>>> import numpy as np
>>> np.set_printoptions(suppress=True, linewidth=100)
>>> J = np.loadtxt("block1.csv", delimiter=",")
>>> print(J.round(2))
[[-29.46  41.04   7.65 -27.24]
 [ -8.26   7.33  -0.98  -4.17]
 [ -2.58   1.09  -0.61  -1.36]
 [  0.55   0.62  -0.39   1.66]
 [  0.29   2.58  -4.58   9.81]
 [  0.2    2.74  -5.31  11.09]
 [  0.13   2.85  -5.93  12.17]
 [ -0.16   3.13  -8.43  16.43]
 [ -0.68   3.15 -13.51  24.89]
 [ -1.08   2.7  -18.53  33.15]]
>>> # rank 3
>>> M2 = np.array([[4, 1], [3, 5], [0, 2], [2, 4]])
>>> print(np.round(np.einsum("ij->j", J), 2))
[-41.04  67.24 -50.62  76.44]
>>> print(np.linalg.matrix_rank(np.vstack([J, M2.T])))
4
>>> print(np.vstack([J, M2.T]).shape)
(12, 4)
>>> print(np.linalg.matrix_rank(J @ M2))
2
>>> U, sigma, VT = np.linalg.svd(J)
>>> V = VT[:(sigma > 1e-8).sum()]
>>> rng = np.random.default_rng(82)
>>> x0 = J[0] + -1 * J[2] + rng.integers(2) * np.eye(4)[2]
>>> print(x0.round(2))
[-26.88  39.95   9.27 -25.88]
>>> print(np.round(np.diag(V.T @ V), 2))
[0.77 0.96 0.45 0.83]
>>> print(np.allclose(V.T @ V @ x0, x0))
False
>>> print(np.round(V.T @ V, 2))
[[ 0.77 -0.1   0.36  0.2 ]
 [-0.1   0.96  0.16  0.09]
 [ 0.36  0.16  0.45 -0.31]
 [ 0.2   0.09 -0.31  0.83]]
>>> arr = (rng.random((2, 2)) < 0.3) + np.eye(2)
>>> arr /= arr.sum(axis=1, keepdims=True)
>>> print(arr)
[[0.5 0.5]
 [0.  1. ]]
>>> # a transition matrix
>>> M2 = np.array([[2, 3], [6, 2]])
>>> print(np.vstack([arr, M2.T]).shape)
(4, 2)
>>> print(arr @ M2)
[[4.  2.5]
 [6.  2. ]]
>>> print(np.einsum("ij->j", arr))
[0.5 1.5]
>>> print(M2.T @ arr.T)
[[4.  6. ]
 [2.5 2. ]]
>>> print(np.einsum("ik,kj->ji", arr, M2))
[[4.  6. ]
 [2.5 2. ]]
>>> print(np.linalg.matrix_rank(np.vstack([arr, M2.T])))
2
>>> proj = np.triu(np.array([[2, 1], [-2, 2]]), 1) + np.eye(2)
>>> M2 = proj @ arr @ np.linalg.inv(proj)
>>> print(np.trace(M2), np.trace(arr))
1.5 1.5
>>> print(np.linalg.matrix_rank(M2))
2
>>> print(np.poly(M2))
[ 1.  -1.5  0.5]
>>> gram = arr.T @ arr
>>> print(np.round(np.linalg.svd(arr, compute_uv=False) ** 2, 2))
[1.31 0.19]
>>> print(np.diag(gram))
[0.25 1.25]
